$ python3 -q
>>> import numpy as np
>>> from numpy import linalg as LA
>>> np.set_printoptions(precision=1, suppress=True, linewidth=120)
>>> rnd = lambda a: np.round(a, 1) + 0
>>> J = np.load("a.npy")
>>> rnd(J)
array([[-0.5,  2.8, -1. , -0.2, -0.1],
       [ 0.6, -0.4,  2.2,  0.6, -1.8],
       [ 0.6, -2.6,  1.4,  0.3, -0.3],
       [ 0.5, -2.8,  0.9,  0.2,  0.1],
       [-0.6,  0.6, -2.2, -0.5,  1.8],
       [ 0.5, -2.8,  0.9,  0.2,  0.2],
       [ 0.4,  0.7,  2. ,  0.5, -2. ],
       [ 0.1,  2.1,  1.1,  0.3, -1.7],
       [-0.3,  2.9, -0.3,  0. , -0.7],
       [-0.4, -0.5, -2.1, -0.5,  2. ],
       [-0.5,  2.8, -0.8, -0.2, -0.3],
       [ 0.6, -2.5,  1.5,  0.3, -0.5],
       [ 0.2, -2.7, -0.3, -0.1,  1.2],
       [-0.4,  2.9, -0.6, -0.1, -0.4],
       [-0.4,  2.9, -0.4, -0.1, -0.6],
       [ 0.6, -2.6,  1.4,  0.3, -0.3],
       [-0.6,  1.5, -2.1, -0.5,  1.4],
       [ 0.2,  1.6,  1.6,  0.4, -1.9],
       [-0.3, -1.2, -1.8, -0.5,  2. ],
       [ 0.5, -2.8,  1. ,  0.2,  0.1],
       [-0.1, -2. , -1.3, -0.3,  1.8],
       [-0.3, -1.1, -1.8, -0.5,  2. ],
       [-0.6,  1.5, -2.1, -0.5,  1.3],
       [ 0.1,  2.1,  1.2,  0.3, -1.8],
       [ 0.2, -2.7, -0.3, -0.1,  1.2],
       [ 0.3,  1.2,  1.8,  0.5, -2. ],
       [-0.1,  2.6,  0.5,  0.2, -1.4],
       [ 0.4,  0.8,  2. ,  0.5, -2. ],
       [ 0.1,  2.1,  1.2,  0.3, -1.8],
       [-0.3, -1.4, -1.7, -0.5,  2. ],
       [-0.4,  2.9, -0.3,  0. , -0.7],
       [ 0.6, -2.2,  1.7,  0.4, -0.8],
       [-0.1,  2.5,  0.7,  0.2, -1.4]])
>>> C = J[[3, 1]].astype(float)
>>> for _ in range(5):
...     lab = LA.norm(J[:, None] - C, axis=-1).argmin(axis=1)
...     C = np.array([J[lab == j].mean(axis=0) for j in range(2)])
... 
>>> lab
array([1, 1, 0, 0, 0, 0, 1, 1, 1, 0, 1, 0, 0, 1, 1, 0, 0, 1, 0, 0, 0, 0, 0, 1, 0, 1, 1, 1, 1, 0, 1, 0, 1])
>>> rnd(C)
array([[ 0.1, -1.5, -0.4, -0.1,  0.9],
       [ 0. ,  2. ,  0.7,  0.2, -1.3]])
>>> rnd(C[1] - C[0])
array([-0.1,  3.6,  1.1,  0.3, -2.2])
>>> np.bincount(lab)
array([17, 16])
